$ ipython --no-banner

In [1]: import numpy as np

In [2]: import numpy.linalg as la

In [3]: np.set_printoptions(precision=2, suppress=True, linewidth=100)

In [4]: K = np.load("w.npy")

In [5]: K
Out[5]: 
array([[-5, -2, -5, -2, -5, -2],
       [-1, -4, -1, -4, -1, -4],
       [-5,  4, -5,  4, -5,  4],
       [-5, -2, -5, -2, -5, -2],
       [-1, -4, -1, -4, -1, -4],
       [-5,  4, -5,  4, -5,  4]])

In [6]: np.allclose(K[:-1].T @ la.lstsq(K[:-1].T, K[-1])[0], K[-1])
Out[6]: True

In [7]: round(np.trace(la.pinv(K) @ K), 2)
Out[7]: np.float64(2.0)

In [8]: try:
   ...:     la.inv(K)
   ...: except la.LinAlgError as e:
   ...:     print("failed:", e)
   ...: 
failed: Singular matrix

In [9]: la.lstsq(K[:-1].T, K[-1])[2]
Out[9]: np.int32(2)

In [10]: U, sig, vt = la.svd(K)

In [11]: evecs = vt[:(sig > 1e-8).sum()]

In [12]: rng = np.random.default_rng(74474)

In [13]: x = K[5] + -1 * K[1] + rng.integers(2) * np.eye(6)[2]

In [14]: x
Out[14]: array([-4.,  8., -4.,  8., -4.,  8.])

In [15]: la.matrix_rank(np.vstack([K, x]))
Out[15]: np.int64(2)

In [16]: np.round(evecs.T @ evecs, 2) + 0
Out[16]: 
array([[0.33, 0.  , 0.33, 0.  , 0.33, 0.  ],
       [0.  , 0.33, 0.  , 0.33, 0.  , 0.33],
       [0.33, 0.  , 0.33, 0.  , 0.33, 0.  ],
       [0.  , 0.33, 0.  , 0.33, 0.  , 0.33],
       [0.33, 0.  , 0.33, 0.  , 0.33, 0.  ],
       [0.  , 0.33, 0.  , 0.33, 0.  , 0.33]])

In [17]: round(la.norm(x - evecs.T @ evecs @ x), 2)
Out[17]: np.float64(0.0)

In [18]: np.argsort(-la.norm(K, axis=0).round(6), kind="stable")[:3]
Out[18]: array([0, 2, 4])

In [19]: [round(float(x), 2) for x in la.svd(K, compute_uv=False)[:3]]
Out[19]: [17.85, 14.26, 0.0]

In [20]: la.cond(K) > 100
Out[20]: np.True_

In [21]: B = np.array([[2, -2, 1, 0, 0, -1],
    ...:     [0, 2, -1, -2, -1, 0],
    ...:     [2, -1, -2, -1, 1, -1],
    ...:     [-2, -1, 1, 2, -1, 0],
    ...:     [-1, -1, 0, -2, 1, 2],
    ...:     [-1, -1, 1, -1, 0, 1]])

In [22]: B[-1] = B[0]

In [23]: W0 = B + 0.1 * np.eye(6)

In [24]: W0
Out[24]: 
array([[ 2.1, -2. ,  1. ,  0. ,  0. , -1. ],
       [ 0. ,  2.1, -1. , -2. , -1. ,  0. ],
       [ 2. , -1. , -1.9, -1. ,  1. , -1. ],
       [-2. , -1. ,  1. ,  2.1, -1. ,  0. ],
       [-1. , -1. ,  0. , -2. ,  1.1,  2. ],
       [ 2. , -2. ,  1. ,  0. ,  0. , -0.9]])

In [25]: B = W0 + rng.integers(-2, 3, (6, 5)) @ rng.integers(-2, 3, (5, 6))

In [26]: B
Out[26]: 
array([[-1.9, -2. ,  1. ,  0. , -6. ,  1. ],
       [ 2. ,  1.1,  0. ,  0. ,  1. ,  4. ],
       [-7. ,  2. , -3.9, -1. ,  1. , -4. ],
       [ 8. ,  0. ,  4. ,  3.1, -9. ,  2. ],
       [ 5. , -8. , -1. , -7. ,  2.1,  1. ],
       [ 8. , -6. ,  1. , -1. ,  2. ,  1.1]])

In [27]: np.round(la.svd(B - W0, compute_uv=False), 2) + 0
Out[27]: array([18.1 , 11.72,  7.17,  5.03,  0.56,  0.  ])

In [28]: np.abs(B - W0).sum(axis=1)
Out[28]: array([12., 12., 17., 25., 21., 15.])

In [29]: x = np.array([-2, 0, 2, -2, 2, -3])

In [30]: la.norm(B @ x) <= la.norm(B, 2) * la.norm(x) + 1e-9
Out[30]: np.True_
